$ python3 -q
>>> import numpy as np
>>> np.set_printoptions(suppress=True, linewidth=120)
>>> A = np.load("run7.npy")
>>> A
array([[0, 0, 0, 0, 0, 6, 0, 0, 0, 0],
       [5, 0, 0, 0, 0, 0, 0, 0, 0, 0],
       [0, 0, 0, 0, 0, 0, 0, 0, 0, 8],
       [0, 0, 0, 0, 0, 0, 0, 0, 7, 0],
       [0, 9, 0, 0, 0, 0, 0, 0, 0, 0],
       [0, 0, 0, 0, 0, 0, 9, 0, 0, 0],
       [0, 0, 0, 0, 0, 0, 0, 8, 0, 0],
       [0, 0, 0, 1, 0, 0, 0, 0, 0, 0],
       [0, 0, 0, 0, 3, 0, 0, 0, 0, 0],
       [0, 0, 6, 0, 0, 0, 0, 0, 0, 0]])
>>> # splits into 2 blocks
>>> np.count_nonzero(A)
np.int64(10)
>>> A.mean(axis=0)
array([0.5, 0.9, 0.6, 0.1, 0.3, 0.6, 0.9, 0.8, 0.7, 0.8])
>>> A - A[0]
array([[ 0,  0,  0,  0,  0,  0,  0,  0,  0,  0],
       [ 5,  0,  0,  0,  0, -6,  0,  0,  0,  0],
       [ 0,  0,  0,  0,  0, -6,  0,  0,  0,  8],
       [ 0,  0,  0,  0,  0, -6,  0,  0,  7,  0],
       [ 0,  9,  0,  0,  0, -6,  0,  0,  0,  0],
       [ 0,  0,  0,  0,  0, -6,  9,  0,  0,  0],
       [ 0,  0,  0,  0,  0, -6,  0,  8,  0,  0],
       [ 0,  0,  0,  1,  0, -6,  0,  0,  0,  0],
       [ 0,  0,  0,  0,  3, -6,  0,  0,  0,  0],
       [ 0,  0,  6,  0,  0, -6,  0,  0,  0,  0]])
>>> A @ A
array([[ 0,  0,  0,  0,  0,  0, 54,  0,  0,  0],
       [ 0,  0,  0,  0,  0, 30,  0,  0,  0,  0],
       [ 0,  0, 48,  0,  0,  0,  0,  0,  0,  0],
       [ 0,  0,  0,  0, 21,  0,  0,  0,  0,  0],
       [45,  0,  0,  0,  0,  0,  0,  0,  0,  0],
       [ 0,  0,  0,  0,  0,  0,  0, 72,  0,  0],
       [ 0,  0,  0,  8,  0,  0,  0,  0,  0,  0],
       [ 0,  0,  0,  0,  0,  0,  0,  0,  7,  0],
       [ 0, 27,  0,  0,  0,  0,  0,  0,  0,  0],
       [ 0,  0,  0,  0,  0,  0,  0,  0,  0, 48]])
>>> np.linalg.matrix_power(A, 3)
array([[  0,   0,   0,   0,   0,   0,   0, 432,   0,   0],
       [  0,   0,   0,   0,   0,   0, 270,   0,   0,   0],
       [  0,   0,   0,   0,   0,   0,   0,   0,   0, 384],
       [  0, 189,   0,   0,   0,   0,   0,   0,   0,   0],
       [  0,   0,   0,   0,   0, 270,   0,   0,   0,   0],
       [  0,   0,   0,  72,   0,   0,   0,   0,   0,   0],
       [  0,   0,   0,   0,   0,   0,   0,   0,  56,   0],
       [  0,   0,   0,   0,  21,   0,   0,   0,   0,   0],
       [135,   0,   0,   0,   0,   0,   0,   0,   0,   0],
       [  0,   0, 288,   0,   0,   0,   0,   0,   0,   0]])
>>> assert A == A.T
Traceback (most recent call last):
  File "<python-input-10>", line 1, in <module>
    assert A == A.T
           ^^^^^^^^
ValueError: The truth value of an array with more than one element is ambiguous. Use a.any() or a.all()
>>> np.round(np.sort(np.abs(np.linalg.eigvals(A))), 1)
array([5. , 5. , 5. , 5. , 5. , 5. , 5. , 5. , 6.9, 6.9])
>>> np.trace(A)
np.int64(0)
>>> (A - A.T) / 2
array([[ 0. , -2.5,  0. ,  0. ,  0. ,  3. ,  0. ,  0. ,  0. ,  0. ],
       [ 2.5,  0. ,  0. ,  0. , -4.5,  0. ,  0. ,  0. ,  0. ,  0. ],
       [ 0. ,  0. ,  0. ,  0. ,  0. ,  0. ,  0. ,  0. ,  0. ,  1. ],
       [ 0. ,  0. ,  0. ,  0. ,  0. ,  0. ,  0. , -0.5,  3.5,  0. ],
       [ 0. ,  4.5,  0. ,  0. ,  0. ,  0. ,  0. ,  0. , -1.5,  0. ],
       [-3. ,  0. ,  0. ,  0. ,  0. ,  0. ,  4.5,  0. ,  0. ,  0. ],
       [ 0. ,  0. ,  0. ,  0. ,  0. , -4.5,  0. ,  4. ,  0. ,  0. ],
       [ 0. ,  0. ,  0. ,  0.5,  0. ,  0. , -4. ,  0. ,  0. ,  0. ],
       [ 0. ,  0. ,  0. , -3.5,  1.5,  0. ,  0. ,  0. ,  0. ,  0. ],
       [ 0. ,  0. , -1. ,  0. ,  0. ,  0. ,  0. ,  0. ,  0. ,  0. ]])
>>> round(float(np.abs(np.linalg.eigvals(A)).max()), 1)
6.9
>>> np.allclose(A @ A.T, A.T @ A)
False
